>>> import numpy as np
>>> np.set_printoptions(precision=2, suppress=True, linewidth=140, sign=" ")
>>> W0 = np.loadtxt("w.csv", delimiter=",")
>>> print(W0)
[[  4.02 -14.92   9.47  10.65  -4.4 ]
 [  3.55 -15.92   9.61   9.73  -6.05]
 [  5.05 -13.69  11.71   8.93  -6.92]
 [  5.72 -15.78  10.19   9.48  -5.52]
 [  5.05 -14.77   8.41  10.23  -4.99]
 [  3.61 -13.66   9.81  11.76  -6.22]
 [  5.85 -14.27  10.02  12.22  -5.09]
 [  4.87 -15.42  10.83   9.42  -5.16]
 [  4.75 -14.99  12.18   9.24  -5.99]
 [  5.19 -14.93  10.05  11.47  -5.22]
 [  4.27 -15.2   10.66  11.13  -3.93]
 [  4.28 -15.34   8.15  10.13  -5.26]
 [  6.15 -14.49  12.1   11.31  -5.06]]
>>> Z = W0[[12, 10]].astype(float)
>>> for _ in range(6):
...     lab = np.linalg.norm(W0[:, None] - Z, axis=-1).argmin(axis=1)
...     Z = np.array([W0[lab == j].mean(axis=0) for j in range(2)])
... 
>>> print(lab)
[ 1  1  0  1  1  1  1  1  0  1  1  1  0]
>>> print(Z)
[[  5.32 -14.39  12.     9.83  -5.99]
 [  4.64 -15.02   9.72  10.62  -5.18]]
>>> print(np.abs(Z[1] - Z[0]).argmax())
2
>>> print(np.bincount(lab))
[  3  10]
>>> A = np.load("x.npy")
>>> print(A)
[[ 0.45  0.    0.27  0.09  0.    0.18]
 [ 0.08  0.15  0.08  0.08  0.23  0.38]
 [ 0.15  0.15  0.23  0.19  0.15  0.12]
 [ 0.13  0.04  0.22  0.22  0.22  0.17]
 [ 0.1   0.25  0.1   0.2   0.15  0.2 ]
 [ 0.16  0.11  0.21  0.26  0.21  0.05]]
>>> def softmax(z):
...     e = np.exp(z - z.max(axis=-1, keepdims=True))
...     return e / e.sum(axis=-1, keepdims=True)
... 
>>> print(softmax(10 * A[0]))
[ 0.78  0.01  0.13  0.02  0.01  0.05]
>>> att = A @ A.T / np.sqrt(6)
>>> print(softmax(att).round(6).argmax(axis=1))
[ 0  1  5  3  4  5]
>>> print(softmax(att + np.triu(np.full(att.shape, -np.inf), 1)))
[[ 1.    0.    0.    0.    0.    0.  ]
 [ 0.49  0.51  0.    0.    0.    0.  ]
 [ 0.33  0.33  0.33  0.    0.    0.  ]
 [ 0.25  0.25  0.25  0.25  0.    0.  ]
 [ 0.2   0.2   0.2   0.2   0.2   0.  ]
 [ 0.17  0.16  0.17  0.17  0.17  0.17]]
>>> print(softmax(att))
[[ 0.18  0.16  0.17  0.17  0.16  0.17]
 [ 0.16  0.17  0.17  0.17  0.17  0.16]
 [ 0.17  0.17  0.17  0.17  0.17  0.17]
 [ 0.17  0.17  0.17  0.17  0.17  0.17]
 [ 0.16  0.17  0.17  0.17  0.17  0.17]
 [ 0.17  0.16  0.17  0.17  0.17  0.17]]
>>> print(np.linalg.matrix_power(A, 2))
[[ 0.29  0.07  0.24  0.16  0.1   0.14]
 [ 0.15  0.14  0.17  0.2   0.18  0.16]
 [ 0.18  0.12  0.19  0.17  0.16  0.18]
 [ 0.17  0.12  0.19  0.19  0.16  0.16]
 [ 0.15  0.12  0.17  0.17  0.18  0.2 ]
 [ 0.18  0.12  0.19  0.18  0.16  0.18]]
>>> print(np.sort(np.abs(np.linalg.eigvals(A)))[::-1])
[ 1.    0.37  0.13  0.13  0.08  0.08]
>>> pr = np.eye(6)[5]
>>> for _ in range(6):
...     pr = pr @ A
...     print(pr.round(2))
... 
[ 0.16  0.11  0.21  0.26  0.21  0.05]
[ 0.18  0.12  0.19  0.18  0.16  0.18]
[ 0.19  0.11  0.19  0.18  0.16  0.17]
[ 0.19  0.11  0.19  0.18  0.15  0.17]
[ 0.19  0.11  0.2   0.18  0.15  0.17]
[ 0.19  0.11  0.2   0.18  0.15  0.17]
>>> x = np.array([-1, -3, 1, 1, 2, 2])
>>> print((A @ x).argmax())
3
>>> print(A @ x)
[ 0.27  0.85  0.35  0.96  0.15  0.53]
>>> print((A * x).sum(axis=1))
[ 0.27  0.85  0.35  0.96  0.15  0.53]
>>> print(A @ np.ones(6))
[ 1.  1.  1.  1.  1.  1.]
